% ipython --no-banner

In [1]: import numpy as np

In [2]: import numpy.linalg as la

In [3]: np.set_printoptions(precision=3, suppress=True, linewidth=120, floatmode="fixed")

In [4]: tidy = lambda a: np.round(a, 3) + 0

In [5]: mat = np.loadtxt("out12.csv", delimiter=",")

In [6]: print(mat)
[[ 0.000  2.000  2.000  2.000  2.000  2.000  1.000  0.000  1.000  0.000]
 [ 0.000  4.000  3.000  4.000  4.000  4.000  2.000  0.000  3.000  2.000]
 [ 2.000  6.000  4.000  5.000  4.000  4.000  2.000  2.000  4.000  4.000]
 [ 4.000  8.000  5.000  6.000  6.000  5.000  4.000  3.000  6.000  6.000]
 [ 4.000  9.000  7.000  6.000  8.000  5.000  6.000  3.000  6.000  7.000]
 [ 5.000 10.000  8.000  8.000 10.000  6.000  6.000  4.000  7.000  7.000]
 [ 7.000 11.000  8.000 10.000 10.000  6.000  8.000  4.000  7.000  8.000]
 [ 7.000 11.000  8.000 10.000 10.000  8.000 10.000  5.000  7.000 10.000]
 [ 9.000 11.000  8.000 10.000 10.000 10.000 11.000  5.000  8.000 11.000]
 [10.000 12.000  8.000 12.000 11.000 11.000 12.000  5.000  9.000 13.000]
 [10.000 12.000  8.000 13.000 13.000 13.000 14.000  7.000  9.000 15.000]
 [12.000 13.000  9.000 14.000 13.000 13.000 15.000  8.000 10.000 15.000]
 [14.000 15.000  9.000 15.000 15.000 13.000 16.000  9.000 11.000 16.000]
 [14.000 15.000 10.000 16.000 17.000 13.000 17.000  9.000 11.000 16.000]
 [14.000 15.000 11.000 16.000 18.000 13.000 18.000 10.000 11.000 16.000]
 [16.000 15.000 12.000 17.000 18.000 13.000 20.000 10.000 12.000 18.000]
 [18.000 17.000 13.000 19.000 18.000 15.000 21.000 10.000 12.000 20.000]
 [20.000 18.000 15.000 21.000 19.000 15.000 23.000 12.000 12.000 21.000]
 [20.000 19.000 15.000 21.000 21.000 16.000 25.000 13.000 14.000 21.000]
 [22.000 19.000 15.000 22.000 21.000 18.000 27.000 15.000 14.000 23.000]
 [24.000 20.000 16.000 22.000 23.000 20.000 28.000 17.000 15.000 24.000]]

In [7]: D = la.norm(mat[:, None] - mat[None], axis=-1)

In [8]: print(np.flatnonzero(D[15] < D.mean() / 2))
[11 12 13 14 15 16 17]

In [9]: print(D[15].round(6).argsort(kind="stable")[:4])
[15 14 16 13]

In [10]: print(la.matrix_rank(D ** 2))
12

In [11]: print(D.mean(axis=1).argmax())
0

In [12]: print(tidy(D[:5, :5]))
[[ 0.000  5.099  8.426 13.454 16.093]
 [ 5.099  0.000  4.359  9.110 11.705]
 [ 8.426  4.359  0.000  5.292  8.367]
 [13.454  9.110  5.292  0.000  3.742]
 [16.093 11.705  8.367  3.742  0.000]]

In [13]: x = np.array([0, 2, 1, 3, 2, 0, 0, 1, 1, 3])

In [14]: target = mat @ x

In [15]: b, lr = np.zeros(10), 1 / la.norm(mat, 2) ** 2

In [16]: for i in range(6):
    ...:     b -= lr * mat.T @ (mat @ b - target)
    ...:     if i % 2 == 0: print(i, round(la.norm(mat @ b - target), 3))
    ...: 
0 24.225
2 23.979
4 23.736

In [17]: print(tidy(la.cond(mat)))
147.367

In [18]: print(tidy(b))
[1.342 1.422 1.060 1.494 1.501 1.227 1.637 0.870 1.031 1.537]

In [19]: cov = np.cov(mat, rowvar=False)

In [20]: print(tidy(mat.std(axis=0)))
[7.068 4.817 3.915 6.099 5.999 4.971 8.249 4.605 3.665 6.859]

In [21]: print(np.median(mat, axis=0))
[10.000 12.000  8.000 13.000 13.000 13.000 14.000  7.000  9.000 15.000]

In [22]: print(tidy(la.eigvalsh(cov)[::-1]))
[346.847   2.197   1.469   0.862   0.644   0.350   0.203   0.151   0.112   0.075]

In [23]: print(tidy(np.corrcoef(mat[:, 5], mat[:, 8])[0, 1]))
0.967

In [24]: idx = mat[:, 4] > np.median(mat[:, 4])

In [25]: f = mat[idx].mean(axis=0) - mat[~idx].mean(axis=0)

In [26]: print(tidy(f))
[12.167  7.917  6.389 10.444 10.472  7.861 14.083  7.833  6.028 11.278]

In [27]: print(tidy((((mat - mat.mean(axis=0)) @ f > 0) == idx).mean()))
0.905

In [28]: print(np.argsort(-np.abs(f).round(6), kind="stable"))
[6 0 9 4 3 1 5 7 2 8]

In [29]: print(((mat - mat.mean(axis=0)) @ f > 0).astype(int))
[0 0 0 0 0 0 0 0 0 0 1 1 1 1 1 1 1 1 1 1 1]
